In [1]: import numpy as np

In [2]: np.set_printoptions(precision=3, suppress=True, linewidth=100, sign=" ")

In [3]: E = np.load("mat.npy")

In [4]: print(E)
[[ 0.  0.  0.  0.  1.  2.  0.  2.  1.]
 [ 0.  0.  2.  0.  0.  2.  1.  1.  3.]
 [ 0.  2.  0.  0.  0.  0.  0.  0.  0.]
 [ 0.  0.  0.  0.  0.  0.  0.  0.  0.]
 [ 1.  0.  0.  0.  0.  0.  0.  0.  0.]
 [ 2.  2.  0.  0.  0.  0.  0.  0.  0.]
 [ 0.  1.  0.  0.  0.  0.  0.  0.  0.]
 [ 2.  1.  0.  0.  0.  0.  0.  0.  0.]
 [ 1.  3.  0.  0.  0.  0.  0.  0.  0.]]

In [5]: print(round(np.linalg.eigvalsh(E).min(), 3))
-4.956

In [6]: w, evecs = np.linalg.eigh(E)

In [7]: np.round(np.linalg.svd(E, compute_uv=False), 3) + 0
Out[7]: array([ 4.956,  4.956,  2.107,  2.107,  0.   ,  0.   ,  0.   ,  0.   ,  0.   ])

In [8]: np.round(np.linalg.eigvalsh(E @ E), 3) + 0
Out[8]: array([  0.   ,   0.   ,   0.   ,   0.   ,   0.   ,   4.438,   4.438,  24.562,  24.562])

In [9]: np.abs(evecs[:, -1])
Out[9]: array([ 0.372,  0.602,  0.243,  0.   ,  0.075,  0.393,  0.121,  0.271,  0.439])

In [10]: U, sig, vt = np.linalg.svd(E)

In [11]: np.argmax(sig[:-1] / (sig[1:] + 1e-6)) + 1
Out[11]: np.int64(4)

In [12]: sig.round(3) + 0
Out[12]: array([ 4.956,  4.956,  2.107,  2.107,  0.   ,  0.   ,  0.   ,  0.   ,  0.   ])

In [13]: other = U[:, :4] @ np.diag(sig[:4]) @ vt[:4]

In [14]: round(float(np.linalg.norm(E - other, 2)), 3), round(float(sig[4]), 3)
Out[14]: (0.0, 0.0)

In [15]: print(np.linalg.matrix_rank(other))
4

In [16]: [round(float(x), 3) for x in np.linalg.svd(E, compute_uv=False)[:3]]
Out[16]: [4.956, 4.956, 2.107]
